$ python -q
>>> import numpy as np
>>> import numpy.linalg as la
>>> np.set_printoptions(precision=3, suppress=True, linewidth=140, legacy="1.25")
>>> m1 = np.loadtxt("arr.csv", delimiter=",")
>>> m1
array([[ 0.929,  0.354, -0.273,  0.585],
       [ 0.97 ,  0.319, -0.06 ,  0.422],
       [-1.   , -0.478, -0.363, -0.327],
       [-0.319,  0.149, -0.397,  0.47 ],
       [ 0.98 , -0.454,  0.941, -0.961],
       [-0.647,  0.11 , -0.438,  0.462],
       [ 0.11 , -0.282,  0.572, -0.696],
       [-1.   ,  0.264, -0.985,  0.977],
       [-1.   , -0.03 , -0.867,  0.757],
       [ 0.997, -0.217,  0.901, -0.89 ],
       [ 0.892,  0.07 ,  0.282, -0.139],
       [ 0.414, -0.345,  0.716, -0.814],
       [-0.647,  0.264, -0.67 ,  0.744],
       [ 0.217,  0.493, -0.793,  0.905],
       [ 0.99 , -0.235,  0.867, -0.867],
       [ 0.999,  0.3  ,  0.53 , -0.08 ],
       [-0.867, -0.04 , -0.31 ,  0.197],
       [ 0.976, -0.345,  0.894, -0.915],
       [ 0.11 , -0.129,  0.3  , -0.38 ],
       [ 0.912,  0.02 ,  0.405, -0.3  ],
       [ 0.912,  0.397, -0.397,  0.686]])
>>> M2 = np.c_[m1[:, :2] @ np.array([[2, 1], [2, 0]]), np.array([3, 3, 2, 1, 1, 3, 2, 1, 1, 2, 3, 1, 3, 2, 3, 1, 3, 1, 0, 1, 3])]
>>> print(M2)
[[ 2.566  0.929  3.   ]
 [ 2.578  0.97   3.   ]
 [-2.956 -1.     2.   ]
 [-0.34  -0.319  1.   ]
 [ 1.052  0.98   1.   ]
 [-1.074 -0.647  3.   ]
 [-0.344  0.11   2.   ]
 [-1.472 -1.     1.   ]
 [-2.06  -1.     1.   ]
 [ 1.56   0.997  2.   ]
 [ 1.924  0.892  3.   ]
 [ 0.138  0.414  1.   ]
 [-0.766 -0.647  3.   ]
 [ 1.42   0.217  2.   ]
 [ 1.51   0.99   3.   ]
 [ 2.598  0.999  1.   ]
 [-1.814 -0.867  3.   ]
 [ 1.262  0.976  1.   ]
 [-0.038  0.11   0.   ]
 [ 1.864  0.912  1.   ]
 [ 2.618  0.912  3.   ]]
>>> np.round(la.lstsq(m1, M2[:, 0])[0], 3) + 0
array([2., 2., 0., 0.])
>>> W0 = np.load("run13.npy")
>>> W0
array([[3, 0, 0, 0],
       [0, 6, 5, 2],
       [0, 0, 7, 1],
       [0, 4, 0, 8]])
>>> print(np.flatnonzero(la.matrix_power((W0 != 0) + (W0.T != 0) + np.eye(4), 4)[2]))
[1 2 3]
>>> W0 @ W0
array([[ 9,  0,  0,  0],
       [ 0, 44, 65, 33],
       [ 0,  4, 49, 15],
       [ 0, 56, 20, 72]])
>>> (W0 != 0).astype(int)
array([[1, 0, 0, 0],
       [0, 1, 1, 1],
       [0, 0, 1, 1],
       [0, 1, 0, 1]])
>>> print((la.matrix_power((W0 != 0) + (W0.T != 0) + np.eye(4), 4) > 0).astype(int))
[[1 0 0 0]
 [0 1 1 1]
 [0 1 1 1]
 [0 1 1 1]]
